% ipython --no-banner

In [1]: import numpy as np

In [2]: np.set_printoptions(precision=2, suppress=True, linewidth=200)

In [3]: m1 = np.load("out15.npy")

In [4]: m1
Out[4]: 
array([[  6.21, -10.75,  -9.01,  -0.76, -12.82],
       [ -1.71,   9.53, -13.07,  -5.77,  10.1 ],
       [ -0.17,  -6.6 ,  16.56,   6.29,  -6.54],
       [ -2.09,  10.05, -12.16,  -5.59,  10.75],
       [  1.76,  -9.6 ,  12.95,   5.75, -10.19],
       [  4.88,  -4.03, -17.51,  -4.61,  -5.65],
       [  6.18, -11.15,  -7.94,  -0.36, -13.21],
       [  5.76, -12.37,  -2.71,   1.47, -14.29],
       [  2.24,   2.62, -18.61,  -6.18,   1.88],
       [  0.96,   5.19, -17.56,  -6.34,   4.87],
       [  6.14,  -9.45, -11.73,  -1.83, -11.49],
       [  5.93, -12.13,  -4.24,   0.96, -14.1 ],
       [  6.01, -11.95,  -5.1 ,   0.66, -13.95],
       [ -6.17,   9.79,  11.1 ,   1.58,  11.85],
       [  3.75,  -0.88, -18.7 ,  -5.56,  -2.13],
       [ -1.99,  -3.14,  18.47,   6.24,  -2.47],
       [  3.73, -11.86,   7.34,   4.45, -13.1 ],
       [  3.34,   0.12, -18.82,  -5.78,  -1.  ],
       [ -5.57,   6.44,  15.68,   3.6 ,   8.29],
       [ -0.11,   7.08, -16.13,  -6.25,   7.11],
       [ -5.83,  12.29,   3.29,  -1.28,  14.23],
       [ -6.15,   9.52,  11.61,   1.78,  11.56],
       [  5.79,  -7.37, -14.7 ,  -3.13,  -9.3 ],
       [ -0.82,   8.23, -14.9 ,  -6.09,   8.51],
       [  4.32, -12.3 ,   5.14,   3.86, -13.74],
       [  4.29, -12.29,   5.24,   3.88, -13.72],
       [  6.09,  -9.01, -12.46,  -2.14, -11.04],
       [ -4.39,  12.34,  -4.85,  -3.78,  13.81],
       [  0.41,   6.19, -16.88,  -6.32,   6.05],
       [ -6.02,  11.92,   5.21,  -0.62,  13.93]])

In [5]: Uu, sv, Vh = np.linalg.svd(m1)

In [6]: evecs = Vh[:(sv > 1e-8).sum()]

In [7]: rng = np.random.default_rng(541)

In [8]: x0 = m1[17] + 4 * m1[21] + rng.integers(2) * np.eye(5)[2]

In [9]: x0
Out[9]: array([-21.25,  38.18,  27.6 ,   1.35,  45.26])

In [10]: np.allclose(evecs.T @ evecs @ x0, x0)
Out[10]: True

In [11]: round(np.linalg.norm(x0 - evecs.T @ evecs @ x0), 2)
Out[11]: np.float64(0.0)

In [12]: out = m1 / np.sqrt((m1 ** 2).mean(axis=1, keepdims=True))

In [13]: out[14]
Out[13]: array([ 0.42, -0.1 , -2.09, -0.62, -0.24])

In [14]: np.linalg.norm(out, axis=1)
Out[14]: array([2.24, 2.24, 2.24, 2.24, 2.24, 2.24, 2.24, 2.24, 2.24, 2.24, 2.24, 2.24, 2.24, 2.24, 2.24, 2.24, 2.24, 2.24, 2.24, 2.24, 2.24, 2.24, 2.24, 2.24, 2.24, 2.24, 2.24, 2.24, 2.24, 2.24])

In [15]: np.linalg.matrix_rank(out) == np.linalg.matrix_rank(m1)
Out[15]: np.True_

In [16]: G = m1.T @ m1

In [17]: np.allclose(G, G.T)
Out[17]: True

In [18]: (m1 @ m1.T).shape
Out[18]: (30, 30)

In [19]: D = np.linalg.norm(m1[:, None] - m1[None], axis=-1)

In [20]: D.shape
Out[20]: (30, 30)

In [21]: D[:5, :5]
Out[21]: 
array([[ 0.  , 32.26, 28.3 , 33.01, 23.51],
       [32.26,  0.  , 39.53,  1.3 , 40.  ],
       [28.3 , 39.53,  0.  , 39.31,  6.28],
       [33.01,  1.3 , 39.31,  0.  , 39.98],
       [23.51, 40.  ,  6.28, 39.98,  0.  ]])

In [22]: D.mean(axis=1).argmax()
Out[22]: np.int64(18)

In [23]: np.unravel_index(D.round(6).argmax(), D.shape)
Out[23]: (np.int64(12), np.int64(29))

In [24]: D[13].round(6).argsort(kind="stable")[:4]
Out[24]: array([13, 21, 29, 18])

In [25]: mat = np.array([[-0.2, 0.7, -0.4, 0.4, -0.1, -0.8],
    ...:     [-0.6, -0.8, -0.2, 0.8, -1.4, 0.4],
    ...:     [0.0, 1.0, -0.1, -0.9, 0.4, 0.6],
    ...:     [2.0, 2.5, 2.8, -0.5, 0.0, 0.0]])

In [26]: mat[3] = mat[1] + 0.3 * rng.normal(size=6)

In [27]: mat
Out[27]: 
array([[-0.2 ,  0.7 , -0.4 ,  0.4 , -0.1 , -0.8 ],
       [-0.6 , -0.8 , -0.2 ,  0.8 , -1.4 ,  0.4 ],
       [ 0.  ,  1.  , -0.1 , -0.9 ,  0.4 ,  0.6 ],
       [-0.63, -0.98, -0.53,  0.49, -1.66,  0.96]])

In [28]: f, g = mat[1], mat[2]

In [29]: f @ g
Out[29]: np.float64(-1.82)

In [30]: f @ f
Out[30]: np.float64(3.8)

In [31]: pr = (f @ g) / (f @ f) * f

In [32]: np.linalg.matrix_rank(np.outer(f, g))
Out[32]: np.int64(1)

In [33]: pr
Out[33]: array([ 0.29,  0.38,  0.1 , -0.38,  0.67, -0.19])

In [34]: blk = np.stack([mat, 5 * mat, mat[::-1]])

In [35]: np.einsum("bij,cij->bc", blk, blk)
Out[35]: 
array([[ 13.2 ,  66.  ,  -5.14],
       [ 66.  , 329.99, -25.72],
       [ -5.14, -25.72,  13.2 ]])

In [36]: (blk @ mat.T).shape
Out[36]: (3, 4, 4)

In [37]: np.linalg.norm(blk, axis=(1, 2))
Out[37]: array([ 3.63, 18.17,  3.63])

In [38]: x0 = np.array([2, 2, 2, 0, 0, 2])

In [39]: h1 = np.maximum(mat @ x0, 0)

In [40]: mat * (h1 > 1e-9)[:, None]
Out[40]: 
array([[-0. ,  0. , -0. ,  0. , -0. , -0. ],
       [-0. , -0. , -0. ,  0. , -0. ,  0. ],
       [ 0. ,  1. , -0.1, -0.9,  0.4,  0.6],
       [-0. , -0. , -0. ,  0. , -0. ,  0. ]])

In [41]: np.flatnonzero(h1 > 1e-9)
Out[41]: array([2])

In [42]: def softmax(z):
    ...:     e = np.exp(z - z.max(axis=-1, keepdims=True))
    ...:     return e / e.sum(axis=-1, keepdims=True)
    ...: 

In [43]: softmax(mat).sum(axis=1)
Out[43]: array([1., 1., 1., 1.])

In [44]: softmax(mat[0] + -1)
Out[44]: array([0.13, 0.32, 0.11, 0.23, 0.14, 0.07])

In [45]: scores = mat @ mat.T / np.sqrt(6)

In [46]: softmax(scores)
Out[46]: 
array([[0.42, 0.21, 0.21, 0.17],
       [0.08, 0.39, 0.04, 0.49],
       [0.21, 0.1 , 0.57, 0.12],
       [0.04, 0.35, 0.03, 0.57]])

In [47]: softmax(scores).round(6).argmax(axis=1)
Out[47]: array([0, 3, 2, 3])

In [48]: w1 = np.array([[-4, 1, -7, -8],
    ...:     [3, -2, -2, -2],
    ...:     [3, 7, -6, -6],
    ...:     [0, -4, 2, -2],
    ...:     [0, 1, -1, -5],
    ...:     [-5, -6, -5, 8]])

In [49]: c = np.array([-2, -2, -2, -2])

In [50]: act = np.maximum(mat @ w1 + c, 0)

In [51]: np.linalg.matrix_rank(act)
Out[51]: np.int64(3)

In [52]: (act > 0).astype(int)
Out[52]: 
array([[1, 0, 1, 0],
       [0, 0, 1, 1],
       [0, 0, 0, 1],
       [0, 0, 1, 1]])

In [53]: Z = np.array([[5, -3], [8, 3], [7, -6], [7, -8]])

In [54]: act @ Z
Out[54]: 
array([[  55.6 ,  -42.9 ],
       [ 141.4 , -149.6 ],
       [   8.4 ,   -9.6 ],
       [ 200.44, -218.23]])

In [55]: J = np.array([[1.42, 0.23, -1.05], [1.5, 0.2, -1.0], [-0.7, -0.3, -0.8]])

In [56]: out = np.array([[2, 0, 9], [5, 1, 9], [1, 4, 7]])

In [57]: np.einsum("ij->j", J)
Out[57]: array([ 2.22,  0.13, -2.85])

In [58]: np.einsum("ik,kj->ij", J, out)
Out[58]: 
array([[  2.94,  -3.97,   7.5 ],
       [  3.  ,  -3.8 ,   8.3 ],
       [ -3.7 ,  -3.5 , -14.6 ]])

In [59]: np.einsum("ik,kj->ji", J, out)
Out[59]: 
array([[  2.94,   3.  ,  -3.7 ],
       [ -3.97,  -3.8 ,  -3.5 ],
       [  7.5 ,   8.3 , -14.6 ]])

In [60]: np.linalg.matrix_rank(J @ out)
Out[60]: np.int64(3)

In [61]: (J + J.T) / 2
Out[61]: 
array([[ 1.42,  0.86, -0.88],
       [ 0.86,  0.2 , -0.65],
       [-0.88, -0.65, -0.8 ]])

In [62]: np.linalg.matrix_power(J, 3)
Out[62]: 
array([[ 6.04,  1.11, -3.23],
       [ 6.15,  1.15, -3.19],
       [-2.4 , -0.7 , -0.43]])

In [63]: round(float(np.linalg.det(J)), 2)
Out[63]: 0.11

In [64]: (J - J.T) / 2
Out[64]: 
array([[ 0.  , -0.64, -0.18],
       [ 0.64,  0.  , -0.35],
       [ 0.18,  0.35,  0.  ]])

In [65]: np.allclose(J, J.T)
Out[65]: False

In [66]: A = np.array([[-1.0, 2.0, 0.0, 0.0],
    ...:     [2.0, -1.0, 2.0, 0.0],
    ...:     [0.0, 2.0, 1.0, 2.0],
    ...:     [0.0, 0.0, 2.0, -2.0]])

In [67]: w, evecs = np.linalg.eig(A)

In [68]: np.sort(np.linalg.eigvals(np.linalg.inv(A)))
Out[68]: array([-0.39, -0.26,  0.32,  3.03])

In [69]: np.sort(np.linalg.eigvals(A.T))
Out[69]: array([-3.87, -2.54,  0.33,  3.08])

In [70]: round(np.prod(w), 2)
Out[70]: np.float64(10.0)

In [71]: hat = np.triu(np.array([[-3, -6, 1, -6], [4, -2, -1, -1], [7, -3, 7, 4], [-3, 9, 6, -7]]), 1) + np.eye(4)

In [72]: out = hat @ A @ np.linalg.inv(hat)

In [73]: np.poly(out)
Out[73]: array([  1.,   3., -11., -27.,  10.])

In [74]: np.linalg.matrix_rank(out)
Out[74]: np.int64(4)

In [75]: np.trace(out), np.trace(A)
Out[75]: (np.float64(-3.0), np.float64(-3.0))

In [76]: out
Out[76]: 
array([[-13., -68., -78., 180.],
       [  2.,   9.,   6.,  -3.],
       [  0.,   2.,  11., -48.],
       [  0.,   0.,   2., -10.]])

In [77]: out = A / np.sqrt((A ** 2).mean(axis=1, keepdims=True))

In [78]: np.linalg.norm(out, axis=1)
Out[78]: array([2., 2., 2., 2.])

In [79]: np.linalg.matrix_rank(A - A.mean(axis=1, keepdims=True))
Out[79]: np.int64(3)

In [80]: out = A / np.linalg.norm(A, axis=1, keepdims=True)

In [81]: G = out @ out.T

In [82]: np.argwhere(np.triu(np.abs(G) > 0.95, 1))
Out[82]: array([], shape=(0, 2), dtype=int64)

In [83]: round(np.degrees(np.arccos(np.clip(G[0, 2], -1, 1))), 2)
Out[83]: np.float64(53.4)

In [84]: G[0]
Out[84]: array([ 1. , -0.6,  0.6,  0. ])

In [85]: (G - 2 * np.eye(4)).round(6).argmax(axis=1)
Out[85]: array([2, 3, 0, 1])

In [86]: A.reshape(-1, 2)
Out[86]: 
array([[-1.,  2.],
       [ 0.,  0.],
       [ 2., -1.],
       [ 2.,  0.],
       [ 0.,  2.],
       [ 1.,  2.],
       [ 0.,  0.],
       [ 2., -2.]])

In [87]: A.ravel(order="F")
Out[87]: array([-1.,  2.,  0.,  0.,  2., -1.,  2.,  0.,  0.,  2.,  1.,  2.,  0.,  0.,  2., -2.])

In [88]: A.reshape(4, 5)
Traceback (most recent call last):
  Cell In[88], line 1
    A.reshape(4, 5)
ValueError: cannot reshape array of size 16 into shape (4,5)


In [89]: blk = A.reshape(4, 2, -1)

In [90]: np.einsum("ihd,ihd->ih", blk, blk)
Out[90]: 
array([[5., 0.],
       [5., 4.],
       [4., 5.],
       [0., 8.]])

In [91]: blk.shape
Out[91]: (4, 2, 2)

In [92]: np.swapaxes(blk, 1, 2)[3]
Out[92]: 
array([[ 0.,  2.],
       [ 0., -2.]])

In [93]: np.einsum("ihd,jhd->hij", blk, blk).shape
Out[93]: (2, 4, 4)
